>>> import numpy as np
>>> np.set_printoptions(precision=2, suppress=True, linewidth=120)
>>> rd = lambda a: np.round(a, 2) + 0
>>> M = np.loadtxt("a.csv", delimiter=",")
>>> print(M)
[[ -5.98   6.98   1.96 -17.99   3.04]
 [ -0.97   6.07   1.02  -8.    -0.94]
 [  5.02  -3.93  -2.06  13.    -3.09]
 [  2.96  -3.     1.97   9.09  -1.96]]
>>> theta = np.radians(60)
>>> r_ = np.eye(5)
>>> r_[4, 4] = r_[1, 1] = np.cos(theta)
>>> r_[4, 1], r_[1, 4] = -np.sin(theta), np.sin(theta)
>>> print(rd(r_))
[[ 1.    0.    0.    0.    0.  ]
 [ 0.    0.5   0.    0.    0.87]
 [ 0.    0.    1.    0.    0.  ]
 [ 0.    0.    0.    1.    0.  ]
 [ 0.   -0.87  0.    0.    0.5 ]]
>>> other = M @ r_.T
>>> print(rd(np.linalg.det(r_)), np.trace(r_))
1.0 4.0
>>> print(np.allclose(M @ M.T, other @ other.T))
True
>>> print(np.linalg.cond(M) > 100)
True
>>> print(rd(np.linalg.norm(M, axis=1)))
[20.52 10.18 14.95 10.4 ]
>>> print(rd(np.linalg.norm(M[3], 1)), rd(np.linalg.norm(M[3], np.inf)))
18.98 9.09
>>> print(rd(np.linalg.norm(M, 1)), rd(np.linalg.norm(M, np.inf)))
48.08 35.95
>>> print(rd(np.linalg.norm(M[3] - M[1])))
19.79
>>> Uu, s, Vt = np.linalg.svd(M)
>>> print(np.argmax(s[:-1] / (s[1:] + 1e-6)) + 1)
3
>>> print(rd(s))
[28.78  4.45  2.92  0.03]
>>> other = Uu[:, :3] @ np.diag(s[:3]) @ Vt[:3]
>>> print(rd(other))
[[ -5.97   6.98   1.96 -17.99   3.05]
 [ -0.97   6.07   1.02  -8.    -0.95]
 [  5.03  -3.93  -2.06  13.    -3.08]
 [  2.96  -3.     1.97   9.09  -1.96]]
>>> print(np.linalg.matrix_rank(M, rtol=0.05))
3
>>> print(rd(np.abs(M - other).max()))
0.01
>>> print(rd(np.linalg.norm(M - other) / np.linalg.norm(M)))
0.0
>>> def softmax(z):
...     e = np.exp(z - z.max(axis=-1, keepdims=True))
...     return e / e.sum(axis=-1, keepdims=True)
... 
>>> print(rd(softmax(M[1] + 5)))
[0.   0.99 0.01 0.   0.  ]
>>> print(rd(softmax(10 * M[1])))
[0. 1. 0. 0. 0.]
>>> att = M @ M.T / np.sqrt(5)
>>> print(softmax(att)[1] @ M)
[ -5.98   6.98   1.96 -17.99   3.04]
>>> print(softmax(att).round(6).argmax(axis=1))
[0 0 2 2]
>>> print(rd(softmax(att)))
[[1. 0. 0. 0.]
 [1. 0. 0. 0.]
 [0. 0. 1. 0.]
 [0. 0. 1. 0.]]
>>> print(rd(softmax(att + np.triu(np.full(att.shape, -np.inf), 1))))
[[1. 0. 0. 0.]
 [1. 0. 0. 0.]
 [0. 0. 1. 0.]
 [0. 0. 1. 0.]]
>>> F = np.array([[-2.2, -0.3, -0.1],
...     [0.8, 0.6, 0.1],
...     [-0.1, 1.9, 0.8],
...     [0.0, 0.2, -0.1],
...     [0.0, -0.9, -1.0],
...     [-0.2, 0.9, 0.4],
...     [-1.3, 0.7, 0.5],
...     [1.2, -0.4, 0.7],
...     [0.2, 0.4, -1.5],
...     [-0.8, 0.8, -1.1],
...     [1.9, 0.1, 1.9],
...     [-0.3, -0.9, 2.0],
...     [-1.4, 1.1, 0.6],
...     [0.2, -0.1, -1.4],
...     [-1.2, 0.4, 1.4]])
>>> rng = np.random.default_rng(948121)
>>> F[:, 1] = -1 * F[:, 0] + 0.1 * rng.normal(size=15)
>>> print(rd(F))
[[-2.2   2.1  -0.1 ]
 [ 0.8  -0.96  0.1 ]
 [-0.1   0.01  0.8 ]
 [ 0.    0.01 -0.1 ]
 [ 0.   -0.28 -1.  ]
 [-0.2   0.33  0.4 ]
 [-1.3   1.44  0.5 ]
 [ 1.2  -1.21  0.7 ]
 [ 0.2  -0.32 -1.5 ]
 [-0.8   0.85 -1.1 ]
 [ 1.9  -1.81  1.9 ]
 [-0.3   0.3   2.  ]
 [-1.4   1.55  0.6 ]
 [ 0.2  -0.1  -1.4 ]
 [-1.2   1.08  1.4 ]]
>>> blk = np.stack([F, -2 * F, F[::-1]])
>>> print((blk @ F.T).shape)
(3, 15, 15)
>>> print(blk.shape)
(3, 15, 3)
>>> print(rd(np.einsum("bij,cij->bc", blk, blk)))
[[  51.22 -102.43    8.28]
 [-102.43  204.86  -16.56]
 [   8.28  -16.56   51.22]]
>>> X = np.array([[-1.0, 18.0, 13.0], [0.0, -22.0, -16.0], [0.0, 24.0, 18.0]])
>>> z = rng.permutation(3)
>>> print(z)
[1 2 0]
>>> other = X[z][:, z]
>>> print(rd(np.linalg.det(other)), rd(np.linalg.det(X[z])))
12.0 12.0
>>> print(np.trace(other))
-5.0
>>> print(rd(np.sort(np.abs(np.linalg.eigvals(other)))))
[1. 2. 6.]
>>> other = np.linalg.inv(X)
>>> print(rd(np.linalg.cond(X)))
161.33
>>> print((np.abs(other) > 1e-9).astype(int))
[[1 1 1]
 [0 1 1]
 [0 1 1]]
>>> print(rd(other))
[[-1.   -1.   -0.17]
 [ 0.   -1.5  -1.33]
 [ 0.    2.    1.83]]
>>> print(np.allclose(other, X.T))
False
>>> print(rd(np.linalg.det(X[::-1])))
-12.0
>>> print(np.kron(np.eye(2, dtype=int), X))
[[ -1.  18.  13.  -0.   0.   0.]
 [  0. -22. -16.   0.  -0.  -0.]
 [  0.  24.  18.   0.   0.   0.]
 [ -0.   0.   0.  -1.  18.  13.]
 [  0.  -0.  -0.   0. -22. -16.]
 [  0.   0.   0.   0.  24.  18.]]
>>> print(rd(np.linalg.eigvals(X)))
[-1. -6.  2.]
>>> print(np.einsum("ii->", X))
-5.0
>>> print(rd(np.linalg.det(X.T)))
12.0
>>> x0 = np.array([7, 6, 5])
>>> target = X @ x0
>>> b, lr = np.zeros(3), 1 / np.linalg.norm(X, 2) ** 2
>>> for i in range(25):
...     b -= lr * X.T @ (X @ b - target)
...     if i % 5 == 0: print(i, round(np.linalg.norm(X @ b - target), 2))
... 
0 6.31
5 6.3
10 6.29
15 6.28
20 6.26
>>> print(rd(np.linalg.cond(X)))
161.33
>>> A = np.array([[-1, 0, 1, 2], [3, 4, 5, 6], [7, 8, 9, 10]])
>>> print(A)
[[-1  0  1  2]
 [ 3  4  5  6]
 [ 7  8  9 10]]
>>> r = np.linalg.matrix_rank(A)
>>> print(r)
2
>>> N = np.linalg.svd(A)[2][r:].T
>>> print(rd(N @ N.T))
[[ 0.3 -0.4 -0.1  0.2]
 [-0.4  0.7 -0.2 -0.1]
 [-0.1 -0.2  0.7 -0.4]
 [ 0.2 -0.1 -0.4  0.3]]
>>> A @ A
Traceback (most recent call last):
  File "<python-input-70>", line 1, in <module>
    A @ A
    ~~^~~
ValueError: matmul: Input operand 1 has a mismatch in its core dimension 0, with gufunc signature (n?,k),(k,m?)->(n?,m?) (size 3 is different from 4)
>>> gram = A.T @ A
>>> print(np.diag(gram))
[ 59  80 107 140]
>>> print((A @ A.T).shape)
(3, 3)
>>> print(np.allclose(gram, gram.T))
True
>>> print(np.linalg.matrix_rank(gram))
2
>>> print(gram)
[[ 59  68  77  86]
 [ 68  80  92 104]
 [ 77  92 107 122]
 [ 86 104 122 140]]
>>> print(rd(np.linalg.eigvalsh(gram)[::-1]))
[380.96   5.04   0.     0.  ]
>>> print(np.linalg.cond(A) > 100)
True
>>> u = np.array([2, 2, 0])
>>> print(np.cross(A[2, :3], A[0, :3]))
[  8 -16   8]
>>> print(np.correlate(A[2], A[0], "full"))
[ 14  23  26  22   2  -9 -10]
>>> mat = np.loadtxt("sample4.csv", delimiter=",")
>>> print(mat)
[[ 4.  4.  4.  4.]
 [ 4.  8.  8.  8.]
 [ 4.  8. 12. 12.]
 [ 4.  8. 12. 16.]]
>>> x0 = np.ones(4)
>>> for _ in range(4):
...     x0 = mat @ x0
...     x0 /= np.linalg.norm(x0)
...     print(round(x0 @ mat @ x0, 2))
... 
33.12
33.16
33.16
33.16
>>> print(rd(x0))
[0.23 0.43 0.58 0.66]
>>> low = np.linalg.cholesky(mat)
>>> print(np.linalg.eigvalsh(mat).min() > 0)
True
>>> print(np.diag(low) ** 2)
[4. 4. 4. 4.]
>>> print(low)
[[2. 0. 0. 0.]
 [2. 2. 0. 0.]
 [2. 2. 2. 0.]
 [2. 2. 2. 2.]]
>>> print(low @ low.T)
[[ 4.  4.  4.  4.]
 [ 4.  8.  8.  8.]
 [ 4.  8. 12. 12.]
 [ 4.  8. 12. 16.]]
>>> print(rd(mat / np.sqrt(np.outer(np.diag(mat), np.diag(mat)))))
[[1.   0.71 0.58 0.5 ]
 [0.71 1.   0.82 0.71]
 [0.58 0.82 1.   0.87]
 [0.5  0.71 0.87 1.  ]]
>>> W0 = np.load("arr.npy")
>>> print(W0)
[[-9 10  1]
 [ 0  0  0]
 [-3 -1 -5]
 [-3  6 -6]
 [ 0  0  0]
 [ 0  0  0]
 [ 0  0  0]
 [ 0  0  0]
 [-6  4  7]
 [-3  6 -6]
 [ 0  0  0]
 [-3  6 -6]
 [-3  6 -6]
 [ 0  0  0]
 [ 0  0  0]
 [ 0  0  0]
 [-3  6 -6]
 [-9 10  1]
 [-3  6 -6]
 [ 0  0  0]
 [-3 -1 -5]
 [-9  3  2]
 [ 0 -7  1]
 [-9 10  1]
 [ 0 -7  1]
 [ 0 -7  1]]
>>> # row 4 repeats row 1
>>> z = W0[:, 1] > np.median(W0[:, 1])
>>> u = W0[z].mean(axis=0) - W0[~z].mean(axis=0)
>>> print(rd(u))
[-5.05  8.17 -1.72]
>>> print((((W0 - W0.mean(axis=0)) @ u > 0) == z).mean())
1.0
>>> other = np.c_[W0[:, :1] @ np.array([[1]]), np.array([0, 2, 1, -3, -1, 3, 0, 0, -2, -1, -2, 3, 2, 2, -3, 1, 0, 3, -1, 2, 0, -1, 2, 2, -3, 3])]
>>> print(other)
[[-9  0]
 [ 0  2]
 [-3  1]
 [-3 -3]
 [ 0 -1]
 [ 0  3]
 [ 0  0]
 [ 0  0]
 [-6 -2]
 [-3 -1]
 [ 0 -2]
 [-3  3]
 [-3  2]
 [ 0  2]
 [ 0 -3]
 [ 0  1]
 [-3  0]
 [-9  3]
 [-3 -1]
 [ 0  2]
 [-3  0]
 [-9 -1]
 [ 0  2]
 [-9  2]
 [ 0 -3]
 [ 0  3]]
>>> print(rd(np.linalg.norm(other - W0 @ np.linalg.lstsq(W0, other)[0], axis=0)))
[0.   9.94]
>>> print(np.linalg.matrix_rank(np.c_[W0, other]))
4
>>> print(rd(np.linalg.norm(np.linalg.qr(W0)[0].T @ other, axis=0) ** 2 / ((other ** 2).sum(axis=0) + 1e-12)))
[1.   0.02]
>>> hat = other @ np.linalg.solve(other.T @ other, other.T)
>>> print(np.trace(hat))
2.0
>>> print(np.linalg.matrix_rank(np.eye(26) - hat))
24
>>> cen = (F - F.mean(axis=0)) / F.std(axis=0)
>>> print(np.argwhere(np.abs(cen) > 2))
[[10  0]]
>>> b = np.linalg.lstsq(np.delete(cen, 1, axis=1), cen[:, 1])[0]
>>> print(rd(1 - np.var(cen[:, 1] - np.delete(cen, 1, axis=1) @ b)))
0.99
>>> print(np.abs(b).argmax())
0
>>> feats = np.loadtxt("case2.csv", delimiter=",")
>>> print(feats)
[[2. 1. 0. 0.]
 [3. 1. 0. 0.]
 [0. 0. 2. 1.]
 [0. 0. 3. 1.]]
>>> # 2 blocks once reordered
>>> x0 = np.array([0, 2, 1, 2])
>>> target = feats @ x0
>>> print(target)
[2. 2. 4. 5.]
>>> print(rd(np.linalg.solve(feats, target)))
[0. 2. 1. 2.]
>>> print(rd(np.linalg.solve(feats, target + feats[:, 3])))
[0. 2. 1. 3.]
>>> print(rd(np.linalg.solve(feats, feats[:, 1])))
[0. 1. 0. 0.]
